% ipython --no-banner

In [1]: import numpy as np

In [2]: import numpy.linalg as la

In [3]: np.set_printoptions(precision=1, suppress=True, linewidth=160)

In [4]: arr = np.array([[-7, -4, 0, 0], [-8, 8, 0, 0], [0, 0, -7, -4], [0, 0, -8, 8]])

In [5]: ev, V = la.eig(arr)

In [6]: print(ev)
[-8.9  9.9 -8.9  9.9]

In [7]: print(np.round(np.prod(ev), 1))
7744.0

In [8]: print(np.sort(la.eigvals(arr.T)))
[-8.9 -8.9  9.9  9.9]

In [9]: x0 = np.array([1, 1, 2, 5])

In [10]: print(arr * x0)
[[ -7  -4   0   0]
 [ -8   8   0   0]
 [  0   0 -14 -20]
 [  0   0 -16  40]]

In [11]: print(arr @ (2 * x0))
[-22   0 -68  48]

In [12]: print(np.einsum("ij,j->i", arr, x0))
[-11   0 -34  24]

In [13]: x0 = np.array([-2, 0, 0, 0])

In [14]: rhs = arr @ x0

In [15]: b, lr = np.zeros(4), 1 / la.norm(arr, 2) ** 2

In [16]: for i in range(20):
    ...:     b -= lr * arr.T @ (arr @ b - rhs)
    ...:     if i % 5 == 0: print(i, round(la.norm(arr @ b - rhs), 1))
    ...: 
0 4.7
5 0.3
10 0.0
15 0.0

In [17]: print(b.round(1) + 0)
[-2.  0.  0.  0.]

In [18]: print(round(float(la.cond(arr)), 1))
1.5

In [19]: A2 = np.inv(arr)
AttributeError: module 'numpy' has no attribute 'inv'


In [20]: A2 = la.inv(arr)

In [21]: print(la.det(arr) * A2)
[[-704. -352.   -0.   -0.]
 [-704.  616.   -0.   -0.]
 [  -0.   -0. -704. -352.]
 [  -0.   -0. -704.  616.]]

In [22]: print(A2.round(1) + 0)
[[-0.1  0.   0.   0. ]
 [-0.1  0.1  0.   0. ]
 [ 0.   0.  -0.1  0. ]
 [ 0.   0.  -0.1  0.1]]

In [23]: print(la.inv(A2))
[[-7. -4. -0. -0.]
 [-8.  8.  0.  0.]
 [-0. -0. -7. -4.]
 [ 0.  0. -8.  8.]]

In [24]: print(round(la.cond(arr), 1))
1.5

In [25]: print(arr @ A2)
[[1. 0. 0. 0.]
 [0. 1. 0. 0.]
 [0. 0. 1. 0.]
 [0. 0. 0. 1.]]

In [26]: print((np.abs(A2) > 1e-9).astype(int))
[[1 1 0 0]
 [1 1 0 0]
 [0 0 1 1]
 [0 0 1 1]]

In [27]: print(np.allclose(A2, arr.T))
False

In [28]: J = np.array([[0, 1, 2], [1, 1, 3], [3, -2, -2], [1, 0, 0]])

In [29]: J[-1] = J[0] + -3 * J[1]

In [30]: print(J)
[[ 0  1  2]
 [ 1  1  3]
 [ 3 -2 -2]
 [-3 -2 -7]]

In [31]: rng = np.random.default_rng(87886)

In [32]: idx = rng.permutation(3)

In [33]: A2 = J[:, idx] * rng.choice([-1, 1], 3)

In [34]: print(A2)
[[ 0  1  2]
 [ 1  1  3]
 [ 3 -2 -2]
 [-3 -2 -7]]

In [35]: U, _, Vh = la.svd(J.T @ A2)

In [36]: print(np.round(la.lstsq(J, A2)[0], 1) + 0)
[[1. 0. 0.]
 [0. 1. 0.]
 [0. 0. 1.]]

In [37]: print(idx)
[0 1 2]

In [38]: s = 10 * 0.7 ** np.arange(3)

In [39]: q, _ = la.qr(np.array([[0.2, -0.6, 0.2], [0.1, 0.7, -0.9], [0.3, -0.9, -0.9]]))

In [40]: W0 = rng.normal(size=(14, 3)) * s @ q

In [41]: print(W0)
[[  1.8  -3.    1.3]
 [  4.1   5.9   3.8]
 [  6.9  -3.1   3.8]
 [  5.5  -0.5   8.5]
 [ -6.7   6.9   4.7]
 [  0.6   5.7   8.1]
 [ -2.7  -4.3 -19.6]
 [-11.8  -1.2  -3.6]
 [ -3.3   1.   -7.9]
 [ -7.5   7.8  -7.5]
 [  5.7  -4.9  -4. ]
 [ 12.4  -1.3  11.4]
 [ -1.3   4.7 -16.3]
 [  1.7  -3.7   5.6]]

In [42]: proj = W0 @ la.solve(W0.T @ W0, W0.T)

In [43]: print(la.matrix_rank(np.eye(14) - proj))
11

In [44]: print(np.round(la.eigvalsh(proj), 1) + 0)
[0. 0. 0. 0. 0. 0. 0. 0. 0. 0. 0. 1. 1. 1.]

In [45]: print(np.trace(proj))
3.0
